>>> import numpy as np
>>> from numpy import linalg as LA
>>> np.set_printoptions(precision=3, suppress=True, linewidth=100)
>>> def rnd(a):
...     return np.round(a, 3) + 0
... 
>>> W0 = np.array([[16, -4, 0, -12, 0, -20, -12],
...     [-4, 1, 0, 3, 0, 5, 3],
...     [0, 0, 0, 0, 0, 0, 0],
...     [-12, 3, 0, 9, 0, 15, 9],
...     [0, 0, 0, 0, 0, 0, 0],
...     [-20, 5, 0, 15, 0, 25, 15],
...     [-12, 3, 0, 9, 0, 15, 9]])
>>> T = np.stack([W0, 2 * W0, W0[::-1]])
>>> print(LA.matrix_rank(T))
[1 1 1]
>>> print(np.einsum("bij,cij->bc", T, T))
[[ 3600  7200  -300]
 [ 7200 14400  -600]
 [ -300  -600  3600]]
>>> print(rnd(LA.norm(T, axis=(1, 2))))
[ 60. 120.  60.]
>>> print(T.shape)
(3, 7, 7)
>>> r = LA.matrix_rank(W0)
>>> print(r)
1
>>> null = LA.svd(W0)[2][r:].T
>>> print([int(LA.matrix_rank(W0[:, :j + 1])) for j in range(7)])
[1, 1, 1, 1, 1, 1, 1]
>>> print(LA.matrix_rank(W0.T @ W0), LA.matrix_rank(W0 @ W0.T))
1 1
>>> print(rnd(null @ null.T))
[[ 0.733  0.067  0.     0.2    0.     0.333  0.2  ]
 [ 0.067  0.983  0.    -0.05   0.    -0.083 -0.05 ]
 [ 0.     0.     1.     0.     0.     0.     0.   ]
 [ 0.2   -0.05   0.     0.85   0.    -0.25  -0.15 ]
 [ 0.     0.     0.     0.     1.     0.     0.   ]
 [ 0.333 -0.083  0.    -0.25   0.     0.583 -0.25 ]
 [ 0.2   -0.05   0.    -0.15   0.    -0.25   0.85 ]]
>>> print(null.shape)
(7, 6)
>>> print([int(LA.matrix_rank(W0[:i])) for i in range(1, len(W0) + 1)])
[1, 1, 1, 1, 1, 1, 1]
>>> U, sig, Vt = LA.svd(W0)
>>> evecs = Vt[:(sig > 1e-8).sum()]
>>> rng = np.random.default_rng(678)
>>> x0 = W0[6] + 3 * W0[1] + rng.integers(2) * np.eye(7)[2]
>>> print(x0)
[-24.   6.   1.  18.   0.  30.  18.]
>>> print(rnd(np.diag(evecs.T @ evecs)))
[0.267 0.017 0.    0.15  0.    0.417 0.15 ]
>>> print(rnd(LA.norm(x0 - evecs.T @ evecs @ x0)))
1.0
>>> print(np.allclose(evecs.T @ evecs @ x0, x0))
False
>>> print(LA.matrix_rank(np.vstack([W0, x0])))
2
>>> print(rnd(evecs.T @ evecs))
[[ 0.267 -0.067  0.    -0.2    0.    -0.333 -0.2  ]
 [-0.067  0.017  0.     0.05   0.     0.083  0.05 ]
 [ 0.     0.     0.     0.     0.     0.     0.   ]
 [-0.2    0.05   0.     0.15   0.     0.25   0.15 ]
 [ 0.     0.     0.     0.     0.     0.     0.   ]
 [-0.333  0.083  0.     0.25   0.     0.417  0.25 ]
 [-0.2    0.05   0.     0.15   0.     0.25   0.15 ]]
>>> print(LA.matrix_power(W0, 2))
[[  960  -240     0  -720     0 -1200  -720]
 [ -240    60     0   180     0   300   180]
 [    0     0     0     0     0     0     0]
 [ -720   180     0   540     0   900   540]
 [    0     0     0     0     0     0     0]
 [-1200   300     0   900     0  1500   900]
 [ -720   180     0   540     0   900   540]]
>>> print(np.trace(W0))
60
>>> print(W0 @ W0)
[[  960  -240     0  -720     0 -1200  -720]
 [ -240    60     0   180     0   300   180]
 [    0     0     0     0     0     0     0]
 [ -720   180     0   540     0   900   540]
 [    0     0     0     0     0     0     0]
 [-1200   300     0   900     0  1500   900]
 [ -720   180     0   540     0   900   540]]
>>> print(rnd(np.abs(LA.eigvals(W0)).max()))
60.0
>>> print(rnd(np.sort(np.abs(LA.eigvals(W0)))))
[ 0.  0.  0.  0.  0.  0. 60.]
>>> print(rnd(LA.det(W0)))
0.0
